$ ipython --no-banner

In [1]: import numpy as np

In [2]: np.set_printoptions(precision=2, suppress=True, linewidth=200)

In [3]: E = np.loadtxt("run9.csv", delimiter=",")

In [4]: print(E)
[[ 4.  4.  4.]
 [ 4.  8.  8.]
 [ 4.  8. 12.]]

In [5]: vals, V = np.linalg.eig(E)

In [6]: print(np.sort(np.linalg.eigvals(E.T)))
[ 1.23  2.57 20.2 ]

In [7]: print(vals)
[20.2   2.57  1.23]

In [8]: Y = E[0, 0] * E[1:] - np.outer(E[1:, 0], E[0])

In [9]: print(Y)
[[ 0. 16. 16.]
 [ 0. 16. 32.]]

In [10]: print(np.flatnonzero(~Y.round(6).any(axis=1)))
[]

In [11]: x = np.ones(3)

In [12]: for _ in range(5):
    ...:     x = E @ x
    ...:     x /= np.linalg.norm(x)
    ...:     print(round(x @ E @ x, 2))
    ...: 
20.17
20.2
20.2
20.2
20.2

In [13]: print(x)
[0.33 0.59 0.74]

In [14]: print(np.round(np.linalg.eigvalsh(E)[-1], 2))
20.2

In [15]: J = np.loadtxt("case19.csv", delimiter=",")

In [16]: print(J.round(2) + 0)
[[ 0.91 -0.03 -0.01  0.   -0.28]
 [-0.03  0.5  -0.47 -0.15 -0.02]
 [-0.01 -0.47  0.55 -0.15  0.03]
 [ 0.   -0.15 -0.15  0.95  0.01]
 [-0.28 -0.02  0.03  0.01  0.09]]

In [17]: print(np.unique(J.round(6), axis=0).shape)
(5, 5)

In [18]: print(np.linalg.lstsq(J[:-1].T, J[-1])[2])
3

In [19]: print(np.round(np.trace(np.linalg.pinv(J) @ J), 2))
3.0

In [20]: print(np.round(J @ np.linalg.pinv(J) @ J, 2) + 0)
[[ 0.91 -0.03 -0.01  0.   -0.28]
 [-0.03  0.5  -0.47 -0.15 -0.02]
 [-0.01 -0.47  0.55 -0.15  0.03]
 [ 0.   -0.15 -0.15  0.95  0.01]
 [-0.28 -0.02  0.03  0.01  0.09]]

In [21]: t = np.radians(36)

In [22]: r_ = np.eye(5)

In [23]: r_[2, 2] = r_[4, 4] = np.cos(t)

In [24]: r_[2, 4], r_[4, 2] = -np.sin(t), np.sin(t)

In [25]: print(r_)
[[ 1.    0.    0.    0.    0.  ]
 [ 0.    1.    0.    0.    0.  ]
 [ 0.    0.    0.81  0.   -0.59]
 [ 0.    0.    0.    1.    0.  ]
 [ 0.    0.    0.59  0.    0.81]]

In [26]: Y = J @ r_.T

In [27]: print(np.allclose(J @ J.T, Y @ Y.T))
True

In [28]: print(np.abs(Y - J).max(axis=0))
[0.   0.   0.17 0.   0.32]

In [29]: print(np.round(np.linalg.svd(J, compute_uv=False), 2) + 0, np.round(np.linalg.svd(Y, compute_uv=False), 2) + 0)
[1. 1. 1. 0. 0.] [1. 1. 1. 0. 0.]

In [30]: print(Y.round(2) + 0)
[[ 0.91 -0.03  0.16  0.   -0.23]
 [-0.03  0.5  -0.37 -0.15 -0.3 ]
 [-0.01 -0.47  0.42 -0.15  0.35]
 [ 0.   -0.15 -0.12  0.95 -0.08]
 [-0.28 -0.02 -0.03  0.01  0.09]]

In [31]: print(round(float(np.linalg.det(r_)), 2), round(float(np.trace(r_)), 2))
1.0 4.62

In [32]: arr = np.loadtxt("x.csv", delimiter=",")

In [33]: print(arr)
[[ 1.  2.  1.  0.  0.]
 [-2.  0. -1.  0.  0.]
 [-3.  3. -3.  0.  0.]
 [ 0.  0.  0.  0.  1.]
 [ 0.  0.  0.  2.  2.]]

In [34]: r0 = np.array([1, 2])

In [35]: print(np.correlate(arr[4], arr[2], "full"))
[ 0.  0.  0.  0.  0. -6.  0.  0. -6.]

In [36]: print(np.polyval(r0, arr[4]))
[2. 2. 2. 4. 4.]

In [37]: print(np.round(np.linalg.norm(arr) ** 2 / np.linalg.norm(arr, 2) ** 2, 2))
1.55

In [38]: print(round(float(np.linalg.norm(arr, 1)), 2), np.round(np.linalg.norm(arr, np.inf), 2))
6.0 9.0

In [39]: rng = np.random.default_rng(15)

In [40]: lab = rng.permutation(5)

In [41]: Y = arr[:, lab] * rng.choice([-1, 1], 5)

In [42]: print(Y)
[[-1. -1. -0. -0. -2.]
 [ 1.  2. -0. -0. -0.]
 [ 3.  3. -0. -0. -3.]
 [-0. -0. -0. -1. -0.]
 [-0. -0. -2. -2. -0.]]

In [43]: U, _, VT = np.linalg.svd(arr.T @ Y)

In [44]: print(lab)
[2 0 3 4 1]

In [45]: F = np.load("dump.npy")

In [46]: print(F)
[[1 0 1 0 1]
 [0 2 1 2 1]
 [0 0 3 2 0]
 [0 0 0 2 2]
 [0 0 0 0 2]]

In [47]: print(np.linalg.matrix_rank(F - F[0, 0] * np.eye(5)))
4

In [48]: print(F @ F)
[[ 1  0  4  2  3]
 [ 0  4  5 10  8]
 [ 0  0  9 10  4]
 [ 0  0  0  4  8]
 [ 0  0  0  0  4]]

In [49]: print(np.prod(np.diag(F)), round(np.linalg.det(F), 2))
24 24.0

In [50]: print([int(np.linalg.matrix_rank(np.linalg.matrix_power(F, p))) for p in range(1, 6)])
[5, 5, 5, 5, 5]

In [51]: print(np.sort(np.linalg.eigvals(F)))
[1. 2. 2. 2. 3.]

In [52]: feats = np.load("arr.npy")

In [53]: print(feats)
[[-0.46 -0.3   0.57 -0.33  0.51]
 [-0.15 -0.87 -0.37 -0.08 -0.29]
 [-0.61  0.04  0.01  0.79 -0.03]
 [-0.1   0.08 -0.7  -0.05  0.7 ]
 [ 0.61 -0.38  0.23  0.52  0.4 ]]

In [54]: Q, V = np.linalg.qr(feats[:, :3])[0], np.linalg.qr(feats[:, 3:])[0]

In [55]: sigma = np.linalg.svd(Q.T @ V, compute_uv=False)

In [56]: print(sigma.round(2) + 0)
[0. 0.]

In [57]: M = np.load("layer17.npy")

In [58]: print(M)
[[1.   0.5  0.25 0.12]
 [0.5  1.   0.5  0.25]
 [0.25 0.5  1.   0.5 ]
 [0.12 0.25 0.5  1.  ]]

In [59]: Q, r_ = np.linalg.qr(M)

In [60]: print(np.abs(np.diag(r_)))
[1.15 0.75 0.73 0.67]

In [61]: print(np.round(Q.T @ Q, 2) + 0)
[[1. 0. 0. 0.]
 [0. 1. 0. 0.]
 [0. 0. 1. 0.]
 [0. 0. 0. 1.]]

In [62]: print(r_)
[[-1.15 -1.   -0.7  -0.43]
 [ 0.   -0.75 -0.73 -0.51]
 [ 0.    0.   -0.73 -0.66]
 [ 0.    0.    0.    0.67]]

In [63]: print(round(abs(r_[0, 0]), 2), round(np.linalg.norm(M[:, 0]), 2))
1.15 1.15

In [64]: print(Q.shape, r_.shape)
(4, 4) (4, 4)

In [65]: print(np.allclose(r_.T @ r_, M.T @ M))
True

In [66]: print(round(float(np.linalg.det(r_[::-1])), 2))
-0.42

In [67]: print(np.round(np.linalg.det(r_.T), 2))
-0.42

In [68]: print(round(np.linalg.eigvals(r_).sum().real, 2))
-1.96

In [69]: basis = np.array([[1, -3, -1], [-2, -2, -3]])

In [70]: data = np.repeat(basis, 11 // 2, axis=0)

In [71]: data = data + 0.3 * rng.normal(size=data.shape)

In [72]: print(data)
[[ 0.84 -2.84 -0.76]
 [ 0.57 -2.69 -1.18]
 [ 1.63 -2.78 -1.16]
 [ 1.06 -2.94 -0.9 ]
 [ 1.42 -2.84 -0.5 ]
 [-1.81 -2.05 -3.46]
 [-2.47 -1.94 -2.79]
 [-1.57 -2.18 -2.98]
 [-2.24 -2.13 -3.68]
 [-1.78 -2.22 -3.02]]

In [73]: U, sigma, VT = np.linalg.svd(data, full_matrices=False)

In [74]: print(np.round(VT @ VT.T, 2) + 0)
[[1. 0. 0.]
 [0. 1. 0.]
 [0. 0. 1.]]

In [75]: print(np.round(U.T @ data @ VT.T, 2) + 0)
[[10.53  0.    0.  ]
 [ 0.    5.73  0.  ]
 [ 0.    0.    0.83]]

In [76]: print(U.shape, sigma.shape, VT.shape)
(10, 3) (3,) (3, 3)

In [77]: print(round(np.sqrt((sigma ** 2).sum()), 2), round(np.linalg.norm(data), 2))
12.02 12.02

In [78]: gram = np.cov(data, rowvar=False)

In [79]: print(np.median(data, axis=0))
[-0.5  -2.46 -1.99]

In [80]: print(data.std(axis=0))
[1.58 0.37 1.18]

In [81]: print(np.argwhere(np.triu(np.abs(np.corrcoef(data.T)) > 0.8, 1)))
[[0 1]
 [0 2]
 [1 2]]

In [82]: Ac = data - data.mean(axis=0)

In [83]: V = np.linalg.svd(Ac)[2][:2]

In [84]: Y = Ac - Ac @ V.T @ V

In [85]: print(np.diag(V.T @ V))
[0.97 0.04 1.  ]

In [86]: print(np.linalg.norm(Y, axis=1).round(6).argmax())
3

In [87]: mat = np.loadtxt("data.csv", delimiter=",")

In [88]: print(mat)
[[ 1.6 -1.4 -0.9 -0.7 -0.2]
 [-0.7  0.4  0.  -0.2  0.3]]

In [89]: W = np.array([[1, -2, 1, -2],
    ...:     [2, -1, -1, -1],
    ...:     [1, 1, -2, -1],
    ...:     [-1, 0, 2, 2],
    ...:     [-2, 0, -2, 2]])

In [90]: beta = np.array([0, 1, 0, 0])

In [91]: hid = np.maximum(mat @ W + beta, 0)

In [92]: print((hid > 0).mean(axis=0))
[0.  0.5 0.5 0.5]

In [93]: print(hid)
[[0.  0.  3.8 0. ]
 [0.  2.  0.  1.2]]

In [94]: print((hid > 0).astype(int))
[[0 0 1 0]
 [0 1 0 1]]

In [95]: basis = np.array([[1, 2, 1], [1, 0, 0], [0, 1, 1], [2, 1, 0]])

In [96]: print(hid @ basis)
[[0.  3.8 3.8]
 [4.4 1.2 0. ]]

In [97]: r0, g = mat[0], mat[1]

In [98]: print(round(float(r0 @ g), 2))
-1.6

In [99]: p = (r0 @ g) / (r0 @ r0) * r0

In [100]: print(round(np.linalg.norm(r0 + g) ** 2 + np.linalg.norm(r0 - g) ** 2, 2))
13.28

In [101]: Y = mat + rng.integers(-2, 3, (2, 1)) @ rng.integers(-2, 3, (1, 5))

In [102]: print(Y)
[[ 1.6 -1.4 -0.9 -0.7 -0.2]
 [ 1.3 -1.6  4.  -2.2  2.3]]

In [103]: print(Y - mat)
[[ 0.  0.  0.  0.  0.]
 [ 2. -2.  4. -2.  2.]]

In [104]: print(np.abs(Y - mat).sum(axis=1))
[ 0. 12.]

In [105]: print(np.linalg.matrix_rank(Y - mat, tol=1e-8))
1

In [106]: print(round(np.linalg.norm(mat), 2))
2.58

In [107]: print(np.unravel_index(np.abs(mat).argmax(), mat.shape))
(np.int64(0), np.int64(0))

In [108]: print(mat.sum(axis=1))
[-1.6 -0.2]
